$ ipython --no-banner

In [1]: import numpy as np

In [2]: np.set_printoptions(suppress=True, linewidth=200)

In [3]: rnd = lambda a: np.round(a, 1) + 0

In [4]: feats = np.load("layer10.npy")

In [5]: print(feats)
[[5 2 5 2]
 [5 4 5 4]
 [5 2 5 2]
 [5 4 5 4]]

In [6]: # rank 2

In [7]: print((feats + feats.T) / 2)
[[5.  3.5 5.  3.5]
 [3.5 4.  3.5 4. ]
 [5.  3.5 5.  3.5]
 [3.5 4.  3.5 4. ]]

In [8]: print(np.trace(feats))
18

In [9]: print(rnd(np.linalg.det(feats)))
0.0

In [10]: print(rnd(np.sort(np.abs(np.linalg.eigvals(feats)))))
[ 0.   0.   2.6 15.4]

In [11]: print(np.linalg.matrix_power(feats, 3))
[[1060  568 1060  568]
 [1420  776 1420  776]
 [1060  568 1060  568]
 [1420  776 1420  776]]

In [12]: print(np.einsum("ii->", feats))
18

In [13]: print(rnd(np.linalg.eigvals(feats).sum().real))
18.0

In [14]: print(rnd(np.linalg.det(2 * feats)), rnd(np.linalg.det(feats)))
0.0 0.0

In [15]: u = np.array([5, 7, 8])

In [16]: print(np.polyval(u, feats[2]))
[168  42 168  42]

In [17]: print(np.cross(feats[2, :3], feats[1, :3]))
[-10   0  10]

In [18]: E = -2 * np.eye(3) + np.eye(3, k=1)

In [19]: print(E)
[[-2.  1.  0.]
 [ 0. -2.  1.]
 [ 0.  0. -2.]]

In [20]: # triangular: eigenvalues sit on the diagonal

In [21]: rng = np.random.default_rng(953050)

In [22]: labels = rng.permutation(3)

In [23]: print(labels)
[0 1 2]

In [24]: B = E[labels][:, labels]

In [25]: print(rnd(np.linalg.det(B)), rnd(np.linalg.det(E[labels])))
-8.0 -8.0

In [26]: print(np.diag(B))
[-2. -2. -2.]

In [27]: F = np.load("w.npy")

In [28]: print(F)
[[ 11.6   0.   -1.3]
 [  3.    0.    6.4]
 [ -0.5   0.4  -2.4]
 [ -4.8  -0.5  -0.8]
 [-18.4   0.3  -2.3]
 [ -5.5  -0.1  -0.9]
 [  8.    0.4  -0.5]
 [-14.7   0.5  -2.7]
 [  2.1   0.7   0.3]
 [  3.4  -0.7  -0.4]
 [  0.3   0.2   1.5]
 [  7.1   0.1   0.9]
 [  2.    0.8  -2.3]
 [ -1.8   0.3   1.3]]

In [29]: Uu, s, vt = np.linalg.svd(feats)

In [30]: print(np.argmax(s[:-1] / (s[1:] + 1e-6)) + 1)
2

In [31]: print(rnd(s))
[16.6  2.4  0.   0. ]

In [32]: B = Uu[:, :2] @ np.diag(s[:2]) @ vt[:2]

In [33]: print(rnd(np.linalg.norm(feats - B, 2)), rnd(s[2]))
0.0 0.0

In [34]: Ac = (F - F.mean(axis=0)) / F.std(axis=0)

In [35]: print(np.argwhere(np.abs(Ac) > 2))
[[1 2]
 [4 0]
 [9 1]]

In [36]: print(Ac.std(axis=0))
[1. 1. 1.]

In [37]: b = np.linalg.lstsq(np.delete(Ac, 1, axis=1), Ac[:, 1])[0]

In [38]: print(rnd(b))
[ 0.  -0.2]

In [39]: print(rnd(1 - np.var(Ac[:, 1] - np.delete(Ac, 1, axis=1) @ b)))
0.0

In [40]: print(np.abs(b).argmax())
1

In [41]: B = np.c_[F[:, :2] @ np.array([[0, 3], [0, -3]]), np.array([6, -9, 7, -6, 2, 2, -7, 8, -8, 2, -8, 4, 0, 6])]

In [42]: print(rnd(B))
[[  0.   34.8   6. ]
 [  0.    9.   -9. ]
 [  0.   -2.7   7. ]
 [  0.  -12.9  -6. ]
 [  0.  -56.1   2. ]
 [  0.  -16.2   2. ]
 [  0.   22.8  -7. ]
 [  0.  -45.6   8. ]
 [  0.    4.2  -8. ]
 [  0.   12.3   2. ]
 [  0.    0.3  -8. ]
 [  0.   21.    4. ]
 [  0.    3.6   0. ]
 [  0.   -6.3   6. ]]

In [43]: print(rnd(np.linalg.norm(np.linalg.qr(F)[0].T @ B, axis=0) ** 2 / ((B ** 2).sum(axis=0) + 1e-12)))
[0.  1.  0.3]

In [44]: print(np.linalg.matrix_rank(np.c_[F, B]))
4

In [45]: print(rnd(np.linalg.norm(B - F @ np.linalg.lstsq(F, B)[0], axis=0)))
[ 0.   0.  18.7]

In [46]: print(rnd(np.linalg.lstsq(F, B[:, 0])[0]))
[0. 0. 0.]

In [47]: Ac = F - F.mean(axis=1)
Traceback (most recent call last):
  Cell In[47], line 1
    Ac = F - F.mean(axis=1)
ValueError: operands could not be broadcast together with shapes (14,3) (14,) 


In [48]: Ac = F - F.mean(axis=0)

In [49]: Uu, s, vt = np.linalg.svd(Ac, full_matrices=False)

In [50]: print(rnd(np.abs(vt[-1])))
[0. 1. 0.]

In [51]: print(np.abs(vt[0]).argmax())
0

In [52]: print(rnd(Ac.mean(axis=0)))
[0. 0. 0.]

In [53]: print(np.searchsorted(np.cumsum(s ** 2) / (s ** 2).sum(), 0.9) + 1)
1

In [54]: print(np.abs(Uu[:, 0]).argmax())
4
